$ ipython --no-banner

In [1]: import numpy as np

In [2]: from numpy import linalg as LA

In [3]: np.set_printoptions(precision=2, suppress=True, linewidth=200)

In [4]: rnd = lambda a: np.round(a, 2) + 0

In [5]: Y = np.array([[3, 2, 0, 0, 5, 5, 3, 3],
   ...:     [3, 2, 3, 0, 3, 4, 5, 0],
   ...:     [0, 5, 4, 3, 4, 4, 5, 1],
   ...:     [1, 2, 1, 5, 3, 5, 5, 1],
   ...:     [3, 5, 0, 1, 5, 5, 3, 3],
   ...:     [0, 3, 2, 3, 1, 5, 0, 1],
   ...:     [4, 2, 1, 1, 4, 3, 2, 0],
   ...:     [4, 2, 3, 0, 2, 5, 4, 5]])

In [6]: W0 = Y + Y.T

In [7]: print(W0)
[[ 6  5  0  1  8  5  7  7]
 [ 5  4  8  2  8  7  7  2]
 [ 0  8  8  4  4  6  6  4]
 [ 1  2  4 10  4  8  6  1]
 [ 8  8  4  4 10  6  7  5]
 [ 5  7  6  8  6 10  3  6]
 [ 7  7  6  6  7  3  4  4]
 [ 7  2  4  1  5  6  4 10]]

In [8]: # equal to its transpose

In [9]: w, vecs = LA.eigh(W0)

In [10]: print(rnd(LA.eigvalsh(W0 @ W0)))
[   0.05    9.29   25.9    39.25   45.75   59.06  153.51 1909.18]

In [11]: print(rnd(np.abs(vecs[:, -1])))
[0.32 0.36 0.32 0.29 0.43 0.41 0.35 0.31]

In [12]: print(rnd(vecs.T @ vecs))
[[1. 0. 0. 0. 0. 0. 0. 0.]
 [0. 1. 0. 0. 0. 0. 0. 0.]
 [0. 0. 1. 0. 0. 0. 0. 0.]
 [0. 0. 0. 1. 0. 0. 0. 0.]
 [0. 0. 0. 0. 1. 0. 0. 0.]
 [0. 0. 0. 0. 0. 1. 0. 0.]
 [0. 0. 0. 0. 0. 0. 1. 0.]
 [0. 0. 0. 0. 0. 0. 0. 1.]]

In [13]: print(np.abs(vecs[:, -1]).round(6).argmax())
4

In [14]: print(rnd(LA.norm(W0, 2) / LA.norm(W0)))
0.92

In [15]: print(LA.matrix_rank(W0, rtol=0.1))
6

In [16]: print(round(np.log10(LA.cond(W0))))
2

In [17]: m1 = np.loadtxt("x.csv", delimiter=",")

In [18]: print(m1)
[[-0.37  1.45 -1.01 -0.5   0.11 -0.64  1.35  0.06  1.49  0.55 -1.76]
 [-0.13  2.49 -1.73 -1.47  2.    0.3   2.88 -0.54  3.58  0.3  -1.86]
 [-1.26  5.68 -0.43 -2.99  3.39 -0.34  5.04  2.37  5.44 -3.57 -3.5 ]
 [-0.16  2.25  3.02 -1.12  2.22  0.24  0.97  4.58  0.01 -5.46 -0.57]
 [-0.77  3.67  1.52 -1.61  2.19  0.49  2.02  4.32  1.46 -5.65 -2.2 ]
 [ 0.62 -0.14  0.48  0.15  0.03 -0.29 -0.11  0.25  0.12  0.11  0.36]
 [-0.88  3.43 -1.82 -2.66  2.17 -0.61  4.35 -0.28  5.38  0.25 -3.82]
 [-0.53  1.84  1.99 -0.47  1.23  0.47  1.3   2.9  -0.54 -3.73 -0.46]
 [-0.54  0.37  0.64 -0.93  0.28  0.06  0.66  1.74 -0.08 -1.61 -0.42]
 [-0.56  3.82  0.37 -2.08  2.52 -0.43  3.59  2.69  3.7  -3.5  -2.75]
 [-0.44  1.3  -0.57 -0.55  0.55 -0.01  1.62 -0.06  1.72 -0.13 -1.21]
 [-0.24  3.1  -0.61 -1.78  1.84 -0.36  3.55  1.01  3.68 -1.3  -2.73]
 [-0.33  2.33 -1.28 -1.24  1.04 -0.06  3.19  0.45  3.71  0.26 -2.68]
 [-1.17  5.51  0.14 -2.85  3.82 -0.75  5.72  4.37  5.73 -5.57 -4.01]
 [-0.32  2.35  1.59 -1.66  2.03 -0.44  2.58  2.9   2.18 -3.71 -1.82]
 [-0.21  2.11  2.58 -1.01  1.53  0.69  0.93  4.16  0.47 -5.26 -0.77]
 [-0.33  1.24  1.7  -0.33  1.23  0.34  0.56  2.64  0.71 -4.08 -0.56]
 [-0.74  4.26  0.77 -1.49  2.14 -0.21  4.18  2.99  3.42 -3.55 -2.95]
 [-0.08  2.1   0.1  -1.13  1.43 -0.07  1.74  1.77  1.89 -1.39 -1.47]
 [-0.53  3.03  1.31 -1.37  2.43  0.02  2.34  2.8   1.45 -3.65 -1.77]
 [-0.6   2.93  1.   -0.92  1.46  0.04  2.94  2.81  1.87 -3.35 -1.85]
 [-1.16  2.47  2.99 -0.78  2.01  0.45  1.01  4.55  0.41 -6.11 -0.36]
 [-0.09  1.86  1.96 -0.34  1.02 -0.1   0.49  3.77  0.47 -4.26 -0.3 ]
 [-0.75  4.88 -0.28 -2.61  3.2  -0.21  4.94  3.24  5.27 -3.97 -3.62]
 [-0.77  2.28  2.46 -0.94  1.69  0.5   1.01  4.63  0.14 -6.12 -0.86]
 [-0.55  2.28  3.1  -1.16  1.8  -0.17  0.83  4.17  0.25 -5.96 -0.22]
 [-0.91  3.67  0.12 -1.69  2.37 -0.19  2.98  0.93  3.94 -2.32 -2.86]
 [-0.03  1.82  0.57 -0.41  1.39  0.26  1.96  0.93  1.73 -1.49 -1.62]
 [-0.93  5.75  0.92 -3.83  4.21 -0.13  5.62  3.64  5.69 -5.35 -3.99]
 [-0.66  2.04 -0.01 -0.99  1.27 -0.32  2.19  1.41  1.91 -2.11 -0.79]
 [-0.01 -0.68 -0.36 -0.19 -0.06  0.06 -0.24  0.39  0.09  0.02 -0.62]
 [-0.18  1.58 -0.65 -1.69  0.64 -0.34  1.59 -0.53  1.32 -0.39 -1.42]
 [-0.84  2.96 -0.53 -1.34  1.84 -0.23  3.6   1.17  3.7  -1.83 -2.61]
 [-0.54  3.33 -0.42 -1.77  2.34 -0.45  3.31  1.5   2.86 -1.95 -2.45]
 [-0.5   1.19 -1.05 -1.33  1.19 -0.57  2.02 -0.22  1.74 -0.37 -1.1 ]
 [ 0.22  2.18 -1.4  -2.53  0.9  -0.2   3.25 -0.35  4.13  0.12 -1.76]
 [-0.97  4.32 -1.79 -2.62  1.75 -0.9   4.39 -0.09  5.42  0.1  -3.54]
 [-0.17  1.33 -0.56 -0.6   0.66 -0.63  1.11  0.16  1.87 -0.11 -1.48]
 [-1.22  5.05  0.82 -2.03  3.02 -0.48  4.13  4.09  4.11 -5.1  -3.11]
 [-0.59  2.87 -0.96 -1.57  1.68 -0.63  3.56  1.38  3.75 -1.83 -2.73]
 [-0.92  4.71  1.33 -2.85  3.22  0.09  5.21  4.12  3.89 -5.51 -3.59]
 [-0.6   3.96 -0.51 -2.07  2.25 -0.29  2.84  1.5   3.86 -1.35 -2.53]
 [-0.28  1.76  0.59 -1.3   1.78 -0.3   2.08  0.9   1.96 -1.96 -1.25]
 [-0.19  2.11  2.14 -0.56  0.91 -0.3   0.86  3.3   0.29 -3.86 -0.77]
 [-1.15  6.05  0.28 -2.76  4.24 -0.2   5.74  3.8   5.63 -5.38 -4.65]]

In [19]: Y = np.c_[m1[:, :9] @ np.array([[-1, 3, -2, 2, 0, -3, -1, 2, 1],
    ...:     [0, 3, 0, -1, 3, 3, -1, 2, 2],
    ...:     [1, -2, -3, 0, -1, 2, -1, -3, 1],
    ...:     [-1, 3, 0, -3, 2, 0, -2, 3, 2],
    ...:     [-1, -3, 0, -2, 2, 0, 3, -1, -3],
    ...:     [-3, 2, -1, -2, 1, 1, -1, 0, 2],
    ...:     [3, -3, -3, 1, 3, -2, 3, -2, -1],
    ...:     [-1, -3, -3, -3, 1, 2, -1, 1, -3],
    ...:     [3, -1, -2, -2, -3, -3, -1, 1, -1]]), np.array([0, 2, 1, 2, 1, -1, -1, -1, 2, -2, 1, -2, 0, 0, -1, 1, -1, -1, 1, -1, -2, 1, 1, 2, 1, 0, -1, 2, 0, 2, 0, 0, 0, 2, 1, 2, 1, 2, -2, 1, -1, 0, 0, 0, -1])]

In [20]: print(rnd(Y))
[[ 10.13  -3.57  -2.8   -1.44   3.58  -4.25   4.4    2.43  -4.11   0.  ]
 [ 16.89  -9.87  -9.03  -5.6    7.92 -12.88  13.61   0.78 -10.06   2.  ]
 [ 30.52 -33.37 -28.96 -18.28  19.1   -2.04  19.81  -4.5  -24.75   1.  ]
 [ -0.28 -25.97 -25.65 -16.92  13.63  20.7    1.87  -7.81 -15.78   2.  ]
 [  6.36 -25.24 -25.45 -19.6   17.14  17.07   5.16  -4.04 -17.16   1.  ]
 [  0.33  -0.28  -3.05   0.35  -1.27  -1.25  -1.58   0.53  -0.31  -1.  ]
 [ 30.85 -22.01 -15.14  -5.9    7.15 -16.72  19.66  -3.19 -17.78  -1.  ]
 [ -0.27 -16.27 -16.9  -11.21  13.94  16.38   2.4   -6.23  -8.01  -1.  ]
 [  1.65 -12.42  -7.94  -3.74   3.19   6.47   2.49  -4.99  -7.54   2.  ]
 [ 20.96 -28.16 -25.8  -14.76  13.9    0.55  12.9   -4.14 -20.49  -2.  ]
 [  9.98  -6.    -5.52  -3.25   4.1   -4.45   5.67  -0.35  -4.34   1.  ]
 [ 21.33 -19.14 -18.37  -8.04  10.29  -7.68  13.15  -2.04 -14.71  -2.  ]
 [ 19.68 -13.03 -13.78  -6.81   6.7  -11.25  10.35   0.86 -10.92   0.  ]
 [ 32.57 -44.77 -39.06 -24.29  21.92  -0.32  20.49  -5.45 -33.23   0.  ]
 [ 14.24 -27.66 -24.49 -11.67   9.86   4.85   8.89  -7.8  -17.78  -1.  ]
 [  0.24 -21.44 -24.22 -16.43  11.02  17.86  -0.4   -5.73 -12.52   1.  ]
 [  1.28 -14.98 -15.8  -12.83   6.35  10.48  -0.27  -3.27  -9.01  -1.  ]
 [ 21.3  -27.22 -28.97 -16.76  18.37   3.69  11.45  -3.83 -17.84  -1.  ]
 [  9.21 -14.38 -14.38  -8.94   8.05   1.06   6.06  -0.9  -11.41   1.  ]
 [  9.29 -23.35 -21.21 -13.84  15.39   9.89   8.97  -5.9  -15.34  -1.  ]
 [ 12.56 -21.19 -22.83 -13.6   14.93   6.76   6.99  -3.76 -13.12  -2.  ]
 [  1.28 -26.61 -24.6  -20.83  13.68  23.17   0.91  -7.76 -14.99   1.  ]
 [  0.78 -16.14 -19.32 -14.62   8.71  14.82  -2.66  -1.12 -10.62   1.  ]
 [ 27.9  -34.71 -32.53 -19.85  18.14  -3.09  17.49  -3.3  -26.44   2.  ]
 [ -0.2  -24.34 -23.54 -18.54  13.62  21.39   0.74  -6.12 -14.74   1.  ]
 [  2.59 -25.48 -23.53 -15.34  10.76  20.45   1.13  -8.36 -14.54   0.  ]
 [ 20.75 -20.19 -17.96 -12.47  10.11  -2.13  11.87  -3.37 -14.03  -1.  ]
 [  8.98 -11.05 -14.04  -8.24   8.73  -0.3    5.59  -2.01  -6.77   2.  ]
 [ 32.15 -45.23 -39.93 -20.96  20.39   0.72  22.21 -10.73 -31.29   0.  ]
 [ 12.22 -15.97 -12.95  -8.15   8.62   0.47   7.99  -2.51 -11.35   2.  ]
 [ -1.12  -2.16   0.41  -0.36  -2.72  -1.68  -0.01   0.15  -2.83   0.  ]
 [ 10.86  -6.67  -3.17   3.07   3.23  -4.56   8.87  -3.35  -4.97   0.  ]
 [ 21.23 -20.59 -18.21 -11.15  11.05  -5.85  12.77  -2.36 -14.92   0.  ]
 [ 17.91 -21.31 -17.36  -9.79  13.95  -1.88  14.21  -3.07 -16.43   2.  ]
 [ 12.8  -11.67  -4.16  -0.24   4.39  -7.3   11.7   -3.17  -9.64   1.  ]
 [ 23.1  -13.52 -13.     0.49   1.49 -16.71  12.93  -2.21 -11.31   2.  ]
 [ 32.27 -19.6  -15.53  -6.28   8.93 -13.83  17.67  -0.99 -15.95   1.  ]
 [ 10.22  -6.12  -4.9   -3.04   1.92  -4.76   4.51   1.35  -5.97   2.  ]
 [ 23.12 -35.03 -32.42 -22.84  19.98   7.56  13.14  -3.97 -24.89  -2.  ]
 [ 21.96 -20.82 -17.63  -9.52   9.97  -7.78  13.04  -0.94 -16.7    1.  ]
 [ 24.79 -41.2  -38.01 -19.55  21.71   5.79  17.77 -10.59 -26.81  -1.  ]
 [ 19.38 -19.32 -17.72 -12.25  10.9   -1.89  11.49  -0.53 -15.86   0.  ]
 [ 12.51 -17.48 -13.77  -5.92   6.61  -1.24   9.55  -5.79 -11.45   0.  ]
 [  3.03 -16.3  -18.8  -11.65   9.6   14.89  -0.92  -3.3   -9.33   0.  ]
 [ 30.86 -41.51 -38.22 -25.07  24.76   1.19  21.05  -5.61 -30.18  -1.  ]]

In [21]: print(LA.matrix_rank(np.c_[m1, Y]))
12
